>>> import numpy as np
>>> np.set_printoptions(precision=3, suppress=True, linewidth=140)
>>> r0 = np.array([-3, 1, -1, 0, -2, 2, 2, 3])
>>> rng = np.random.default_rng(199)
>>> mat = np.outer(rng.normal(size=41), r0) + 0.3 * rng.normal(size=(41, 8))
>>> print(mat)
[[-2.191  0.981 -0.698  0.521 -1.129  1.583  1.584  1.977]
 [-1.629  0.499  0.085 -0.173 -0.648  1.129  1.099  2.209]
 [ 3.738 -0.951  1.511  0.008  2.387 -2.673 -2.301 -3.028]
 [-0.194  0.026 -0.018  0.015  0.448 -0.399  0.697 -0.282]
 [ 1.352  0.165  0.573  0.127  0.657 -1.485 -1.028 -1.158]
 [ 2.383 -1.44   0.927  0.543  1.823 -1.369 -1.203 -2.641]
 [ 0.394 -0.256  0.153 -0.15   0.407 -0.255 -0.506  0.127]
 [ 3.176 -0.347  1.172 -0.039  1.633 -2.151 -2.324 -3.233]
 [ 6.088 -2.19   1.424 -0.122  4.136 -3.219 -3.523 -5.82 ]
 [-1.596  0.326 -0.411 -0.05  -1.106  1.313  0.748  1.177]
 [ 4.727 -1.804  1.857  0.304  3.633 -3.938 -2.931 -5.009]
 [-1.65   0.365 -0.841  0.065 -0.885  1.099  1.12   1.772]
 [ 0.707 -0.025  0.419  0.392  1.017 -0.462  0.015 -0.306]
 [-5.321  1.658 -1.912 -0.426 -3.465  3.591  3.479  4.648]
 [ 5.046 -1.387  1.619 -0.348  2.946 -3.099 -3.505 -4.991]
 [-2.218  1.432 -0.609 -0.115 -1.625  1.91   1.878  2.163]
 [-6.362  1.768 -2.377 -0.156 -4.536  3.806  4.905  6.955]
 [-2.485  0.706 -0.821  0.565 -2.118  1.776  2.024  3.054]
 [ 2.446 -0.82  -0.128  0.037  0.946 -1.482 -1.315 -1.406]
 [ 6.433 -2.238  2.007 -0.53   3.982 -4.275 -4.13  -5.919]
 [ 3.969 -0.863  1.807  0.098  2.756 -2.754 -3.143 -4.165]
 [-0.695 -0.031 -0.182  0.587 -0.457  0.692  0.351  0.542]
 [-2.456  0.827 -0.537 -0.111 -0.85   1.531  1.429  2.456]
 [ 1.702 -0.861  0.861 -0.536  1.411 -1.06  -0.974 -1.281]
 [-2.586  0.689 -0.453 -0.021 -1.155  1.455  1.423  2.029]
 [-1.572 -0.15  -0.45   0.113 -0.769  1.196  1.437  1.246]
 [ 0.208  0.005  0.017 -0.144  0.245 -0.774 -0.617 -0.505]
 [ 3.297 -0.605  0.842 -0.269  2.294 -1.38  -1.55  -2.363]
 [ 0.903 -0.94   0.226 -0.155  0.311 -0.883 -0.973 -1.464]
 [-0.019 -0.245 -0.662  0.09   0.077  0.063 -0.138 -0.736]
 [ 0.483  0.302  0.669  0.332  0.266 -0.544 -0.27  -0.384]
 [-3.283  1.445 -0.742  0.14  -2.312  2.131  2.108  3.436]
 [-1.274  0.336 -0.277  0.258 -0.941  0.841  1.159  1.42 ]
 [-3.939  1.588 -1.822  0.104 -2.786  2.676  2.483  4.304]
 [-4.155  0.846 -1.504 -0.123 -1.954  2.88   2.646  3.624]
 [-3.567  0.884 -1.395  0.041 -1.629  2.382  2.354  3.175]
 [ 2.794 -1.229  0.809  0.388  1.911 -1.983 -1.935 -2.758]
 [-3.416  0.802 -0.602  0.067 -2.369  2.625  2.23   2.82 ]
 [-0.924  0.597  0.308 -0.331 -0.84  -0.056  0.382  0.878]
 [ 0.115  0.55  -0.482 -0.279 -0.204  0.154  0.185  0.196]
 [-1.702  1.225 -0.663 -0.072 -2.058  2.049  2.191  2.362]]
>>> def softmax(z):
...     e = np.exp(z - z.max(axis=-1, keepdims=True))
...     return e / e.sum(axis=-1, keepdims=True)
... 
>>> print(softmax(mat[0] + -2))
[0.005 0.12  0.022 0.076 0.015 0.219 0.219 0.325]
>>> print(softmax(mat).sum(axis=1))
[1. 1. 1. 1. 1. 1. 1. 1. 1. 1. 1. 1. 1. 1. 1. 1. 1. 1. 1. 1. 1. 1. 1. 1. 1. 1. 1. 1. 1. 1. 1. 1. 1. 1. 1. 1. 1. 1. 1. 1. 1.]
>>> print(np.round(softmax(10 * mat[0]), 3) + 0)
[0.    0.    0.    0.    0.    0.019 0.019 0.962]
>>> scores = mat @ mat.T / np.sqrt(8)
>>> print(softmax(scores).round(6).argmax(axis=1))
[16 16 19 10 19 19 19 19 19 16 19 16 19 16 19 16 16 16 19 19 19 16 16 19 16 16 19 19 19  8 19 16 16 16 16 16 19 16 16 16 16]
